$ python3 -q
>>> import numpy as np
>>> np.set_printoptions(suppress=True, linewidth=200)
>>> W0 = np.load("block15.npy")
>>> W0
array([[ 4.66, -3.4 ,  1.43],
       [-1.92, -4.98, -3.44],
       [-0.42, -3.85, -1.56],
       [ 1.67, -2.82,  0.52],
       [-0.77, -4.32, -2.21],
       [ 1.22, -2.87,  0.23],
       [ 5.08, -1.7 ,  3.34],
       [ 0.59, -5.48, -2.69],
       [ 1.26, -3.98, -0.85],
       [ 4.53, -3.53,  1.23],
       [ 2.54, -3.95, -0.18],
       [-1.15, -4.76, -2.84],
       [ 5.57, -3.72,  1.56],
       [-2.04, -4.93, -3.45],
       [ 4.64, -4.29,  0.53],
       [ 1.19, -2.67,  0.42],
       [ 1.88, -3.78, -0.34],
       [-0.28, -4.84, -2.48],
       [ 3.3 , -4.02,  0.13],
       [-0.36, -4.27, -1.96],
       [ 1.07, -4.53, -1.49]])
>>> M2 = np.c_[W0[:, :1] @ np.array([[0]]), np.array([4, 4, 3, -4, 0, -2, 4, 0, -2, -3, 1, -5, 3, -3, 1, -3, 3, 0, 1, -1, 2])]
>>> M2
array([[ 0.,  4.],
       [ 0.,  4.],
       [ 0.,  3.],
       [ 0., -4.],
       [ 0.,  0.],
       [ 0., -2.],
       [ 0.,  4.],
       [ 0.,  0.],
       [ 0., -2.],
       [ 0., -3.],
       [ 0.,  1.],
       [ 0., -5.],
       [ 0.,  3.],
       [ 0., -3.],
       [ 0.,  1.],
       [ 0., -3.],
       [ 0.,  3.],
       [ 0.,  0.],
       [ 0.,  1.],
       [ 0., -1.],
       [ 0.,  2.]])
>>> np.round(np.linalg.lstsq(W0, M2[:, 0])[0], 2)
array([0., 0., 0.])
>>> np.round(np.linalg.norm(M2 - W0 @ np.linalg.lstsq(W0, M2)[0], axis=0), 2)
array([ 0.  , 11.71])
>>> M2 = np.array([[-2, 0], [5, 4], [5, -7]])
>>> np.vstack([W0, M2.T]).shape
(23, 3)
>>> np.linalg.matrix_rank(W0 @ M2)
np.int64(2)
>>> G = np.cov(W0, rowvar=False)
>>> np.median(W0, axis=0)
array([ 1.22, -3.98, -0.34])
>>> np.round(np.linalg.eigvalsh(G)[::-1], 2) + 0
array([8.98, 0.77, 0.  ])
>>> np.round(W0.std(axis=0), 2)
array([2.3 , 0.88, 1.8 ])
>>> np.argsort(-W0.std(axis=0).round(6), kind="stable")
array([0, 2, 1])
>>> np.round(np.corrcoef(W0.T), 2)
array([[1.  , 0.57, 0.92],
       [0.57, 1.  , 0.85],
       [0.92, 0.85, 1.  ]])
>>> data = np.loadtxt("sample6.csv", delimiter=",")
>>> data
array([[-4.,  0.,  3.],
       [ 1., -3.,  3.],
       [ 0.,  0.,  1.]])
>>> rng = np.random.default_rng(69)
>>> idx = rng.permutation(3)
>>> idx
array([0, 1, 2])
>>> M2 = data[idx][:, idx]
>>> np.allclose(M2, data)
True
>>> M2
array([[-4.,  0.,  3.],
       [ 1., -3.,  3.],
       [ 0.,  0.,  1.]])
>>> E = np.array([[0, 0, 0],
...     [1, 1, 4],
...     [0, 0, 0],
...     [2, -3, 4],
...     [0, 0, 0],
...     [0, 0, 0],
...     [-1, 4, 0],
...     [4, -3, 5],
...     [4, -3, 5],
...     [0, 0, 0],
...     [0, 0, 0],
...     [-1, 4, 0],
...     [0, 0, 0],
...     [0, 0, 0],
...     [4, -3, 5],
...     [0, 0, 0]])
>>> idx = E[:, 1] > np.median(E[:, 1])
>>> r0 = E[idx].mean(axis=0) - E[~idx].mean(axis=0)
>>> round(float((((E - E.mean(axis=0)) @ r0 > 0) == idx).mean()), 2)
0.44
>>> x = np.array([5, 0, 3])
>>> target = E @ x
>>> np.round(np.linalg.pinv(E) @ E, 2) + 0
array([[1., 0., 0.],
       [0., 1., 0.],
       [0., 0., 1.]])
>>> np.round(np.linalg.lstsq(E, target)[0], 2) + 0
array([5., 0., 3.])
>>> np.round(np.linalg.solve(E.T @ E, E.T @ target), 2) + 0
array([5., 0., 3.])
>>> target = target + 0.3 * rng.normal(size=16)
>>> target.round(2)
array([ 0.1 , 17.8 , -0.3 , 21.52,  0.31,  0.29, -5.16, 34.98, 34.9 ,  0.16, -0.13, -4.79,  0.21, -0.05, 34.88,  0.33])
>>> c, *_ = np.linalg.lstsq(E, target)
>>> round(float(np.linalg.norm(target - E @ c)), 2)
1.09
>>> [round(float(np.linalg.norm(np.linalg.solve(E.T @ E + lam * np.eye(3), E.T @ target))), 2) for lam in (0, 1, 10, 100)]
[5.79, 5.33, 4.72, 3.15]
>>> round(float(np.linalg.norm(E, 2)), 2)
14.05
>>> np.round(np.linalg.norm(E, axis=1), 2)
array([0.  , 4.24, 0.  , 5.39, 0.  , 0.  , 4.12, 7.07, 7.07, 0.  , 0.  , 4.12, 0.  , 0.  , 7.07, 0.  ])
>>> np.round(np.linalg.norm(E, 1), 2), round(np.linalg.norm(E, np.inf), 2)
(np.float64(23.0), np.float64(12.0))
>>> np.round(np.linalg.norm(E, axis=0), 2)
array([ 7.42,  8.31, 10.34])
>>> np.round(np.linalg.norm(E[15], 1), 2), round(np.linalg.norm(E[15], np.inf), 2)
(np.float64(0.0), np.float64(0.0))
>>> round(np.linalg.norm(E, "nuc"), 2)
np.float64(21.01)
